% ipython --no-banner

In [1]: import numpy as np

In [2]: import numpy.linalg as la

In [3]: np.set_printoptions(suppress=True, linewidth=200)

In [4]: tidy = lambda a: np.round(a, 3) + 0

In [5]: F = np.loadtxt("layer11.csv", delimiter=",")

In [6]: tidy(F)
Out[6]: 
array([[-0.791,  1.226,  1.368],
       [ 0.659, -1.201,  1.457],
       [ 1.714,  1.028,  0.071]])

In [7]: x = np.array([-3, -2, 0])

In [8]: y = F @ x

In [9]: tidy(y)
Out[9]: array([-0.077,  0.424, -7.198])

In [10]: tidy(la.solve(F, F[:, 2]))
Out[10]: array([0., 0., 1.])

In [11]: tidy(la.solve(F, y + F[:, 1]))
Out[11]: array([-3., -1.,  0.])

In [12]: tidy(la.eigvals(F).sum().real)
Out[12]: np.float64(-1.921)

In [13]: tidy(np.einsum("ij,ji->", F, F))
Out[13]: np.float64(11.375)

In [14]: tidy(F.T @ F)
Out[14]: 
array([[4., 0., 0.],
       [0., 4., 0.],
       [0., 0., 4.]])

In [15]: tidy(la.svd(F, compute_uv=False))
Out[15]: array([2., 2., 2.])

In [16]: rng = np.random.default_rng(2)

In [17]: idx = rng.permutation(3)

In [18]: idx
Out[18]: array([2, 0, 1])

In [19]: Y = F[idx][:, idx]

In [20]: tidy(np.diag(Y))
Out[20]: array([ 0.071, -0.791, -1.201])

In [21]: tidy(la.det(Y)), tidy(la.det(F[idx]))
Out[21]: (np.float64(8.0), np.float64(8.0))

In [22]: r0 = np.array([5, 5])

In [23]: tidy(np.polyval(r0, F[1]))
Out[23]: array([ 8.297, -1.005, 12.285])

In [24]: tidy(np.correlate(F[1], F[0], "full"))
Out[24]: array([ 0.902, -0.835,  0.   ,  2.736, -1.153])

In [25]: tidy(np.convolve(F[1], r0))
Out[25]: array([ 3.297, -2.708,  1.281,  7.285])

In [26]: W0 = np.diag(np.array([1, 2, 0])) + 3 * np.eye(3, k=1) + 3 * np.eye(3, k=-1)

In [27]: W0
Out[27]: 
array([[1., 3., 0.],
       [3., 2., 3.],
       [0., 3., 0.]])

In [28]: proj = np.triu(np.array([[0, 2, 3], [1, 3, 2], [0, 0, 0]]), 1) + np.eye(3)

In [29]: Y = proj @ F @ la.inv(proj)

In [30]: la.matrix_rank(Y)
Out[30]: np.int64(3)

In [31]: tidy(np.poly(Y))
Out[31]: array([ 1.   ,  1.921, -3.842, -8.   ])

In [32]: tidy(proj @ F - F @ proj)
Out[32]: 
array([[ 6.462,  2.263,  3.05 ],
       [ 3.429,  0.736,  0.566],
       [ 0.   , -3.429, -7.198]])

In [33]: tidy(la.det(Y))
Out[33]: np.float64(8.0)

In [34]: q = W0.astype(float).copy()

In [35]: for j in range(3):
    ...:     q[:, j] -= q[:, :j] @ (q[:, :j].T @ q[:, j])
    ...:     q[:, j] /= la.norm(q[:, j])
    ...: 

In [36]: tidy(q)
Out[36]: 
array([[ 0.316,  0.563, -0.763],
       [ 0.949, -0.188,  0.254],
       [ 0.   ,  0.805,  0.594]])

In [37]: tidy(q.T @ W0)
Out[37]: 
array([[ 3.162,  2.846,  2.846],
       [ 0.   ,  3.728, -0.563],
       [ 0.   ,  0.   ,  0.763]])

In [38]: W1 = np.array([[-2, 4, -2, 4], [-3, 5, 5, 5], [4, 0, 0, -5]])

In [39]: beta = np.array([0, 3, 0, 1])

In [40]: act = np.maximum(W0 @ W1 + beta, 0)

In [41]: act
Out[41]: 
array([[ 0., 22., 13., 20.],
       [ 0., 25.,  4.,  8.],
       [ 0., 18., 15., 16.]])

In [42]: (act > 0).astype(int)
Out[42]: 
array([[0, 1, 1, 1],
       [0, 1, 1, 1],
       [0, 1, 1, 1]])

In [43]: la.matrix_rank(act)
Out[43]: np.int64(3)

In [44]: C = np.array([[0, 3], [0, 5], [2, 2], [5, 2]])

In [45]: W1 @ C
Out[45]: 
array([[ 16,  18],
       [ 35,  36],
       [-25,   2]])

In [46]: act @ C
Out[46]: 
array([[126., 176.],
       [ 48., 149.],
       [110., 152.]])

In [47]: tidy(np.sort(np.abs(la.eigvals(W0))))
Out[47]: array([0.521, 3.099, 5.579])

In [48]: np.trace(W0)
Out[48]: np.float64(3.0)

In [49]: (W0 + W0.T) / 2
Out[49]: 
array([[1., 3., 0.],
       [3., 2., 3.],
       [0., 3., 0.]])

In [50]: np.allclose(W0, W0.T)
Out[50]: True

In [51]: (W0 - W0.T) / 2
Out[51]: 
array([[0., 0., 0.],
       [0., 0., 0.],
       [0., 0., 0.]])

In [52]: np.allclose(W0 @ W0.T, W0.T @ W0)
Out[52]: True

In [53]: tidy(la.det(W0))
Out[53]: np.float64(-9.0)

In [54]: ev, evecs = la.eigh(W0)

In [55]: x = np.array([1, 1, 2])

In [56]: x @ W0 @ x / (x @ x), tidy(ev[0]), tidy(ev[-1])
Out[56]: (np.float64(3.5), np.float64(-3.099), np.float64(5.579))

In [57]: x @ W0 @ x
Out[57]: np.float64(21.0)

In [58]: Y = np.array([[9, 3, -7, -4], [6, 5, 0, 6], [-1, 7, 0, 4], [4, -8, -4, -3]])

In [59]: A = Y + Y.T

In [60]: A
Out[60]: 
array([[18,  9, -8,  0],
       [ 9, 10,  7, -2],
       [-8,  7,  0,  0],
       [ 0, -2,  0, -6]])

In [61]: tidy(la.eigvals(A))
Out[61]: array([24.317, 12.347, -8.865, -5.799])

In [62]: tidy(la.eigvals(A).sum().real)
Out[62]: np.float64(22.0)

In [63]: tidy(la.det(A[::-1]))
Out[63]: np.float64(15436.0)

In [64]: tidy(np.poly(A))
Out[64]: array([    1.,   -22.,  -186.,  2518., 15436.])

In [65]: tidy(la.det(2 * A)), tidy(la.det(A))
Out[65]: (np.float64(246976.0), np.float64(15436.0))

In [66]: tidy(la.det(A.T))
Out[66]: np.float64(15436.0)

In [67]: x = np.array([0, 1, 0, 2])

In [68]: y = A @ x

In [69]: beta, lr = np.zeros(4), 1 / la.norm(A, 2) ** 2

In [70]: for i in range(5):
    ...:     beta -= lr * A.T @ (A @ beta - y)
    ...:     if i % 1 == 0: print(i, round(la.norm(A @ beta - y), 3))
    ...: 
0 14.17
1 12.591
2 11.305
3 10.235
4 9.33

In [71]: tidy(la.cond(A))
Out[71]: np.float64(4.193)

In [72]: q = A.astype(float).copy()

In [73]: for j in range(4):
    ...:     q[:, j] -= q[:, :j] @ (q[:, :j].T @ q[:, j])
    ...:     q[:, j] /= la.norm(q[:, j])
    ...: 

In [74]: tidy(q.T @ A)
Out[74]: 
array([[21.656,  9.05 , -3.74 , -0.831],
       [ 0.   , 12.332,  2.583, -0.039],
       [ 0.   ,  0.   ,  9.609, -1.77 ],
       [ 0.   ,  0.   ,  0.   ,  6.015]])

In [75]: tidy(q)
Out[75]: 
array([[ 0.831,  0.12 , -0.541, -0.044],
       [ 0.416,  0.506,  0.754, -0.05 ],
       [-0.369,  0.839, -0.369, -0.154],
       [ 0.   , -0.162,  0.044, -0.986]])

In [76]: [round(float(la.det(A[:i, :i])), 2) + 0 for i in range(1, 5)]
Out[76]: [18.0, 99.0, -2530.0, 15436.0]

In [77]: Y = A + rng.integers(-2, 3, (4, 1)) @ rng.integers(-2, 3, (1, 4))

In [78]: Y
Out[78]: 
array([[18, 13, -6, -2],
       [ 9, 12,  8, -3],
       [-8,  7,  0,  0],
       [ 0, -6, -2, -4]])

In [79]: np.abs(Y - A).sum(axis=1)
Out[79]: array([8, 4, 0, 8])

In [80]: tidy(la.svd(Y - A, compute_uv=False))
Out[80]: array([7.348, 0.   , 0.   , 0.   ])

In [81]: la.matrix_rank(Y - A, tol=1e-8)
Out[81]: np.int64(1)

In [82]: Y - A
Out[82]: 
array([[ 0,  4,  2, -2],
       [ 0,  2,  1, -1],
       [ 0,  0,  0,  0],
       [ 0, -4, -2,  2]])
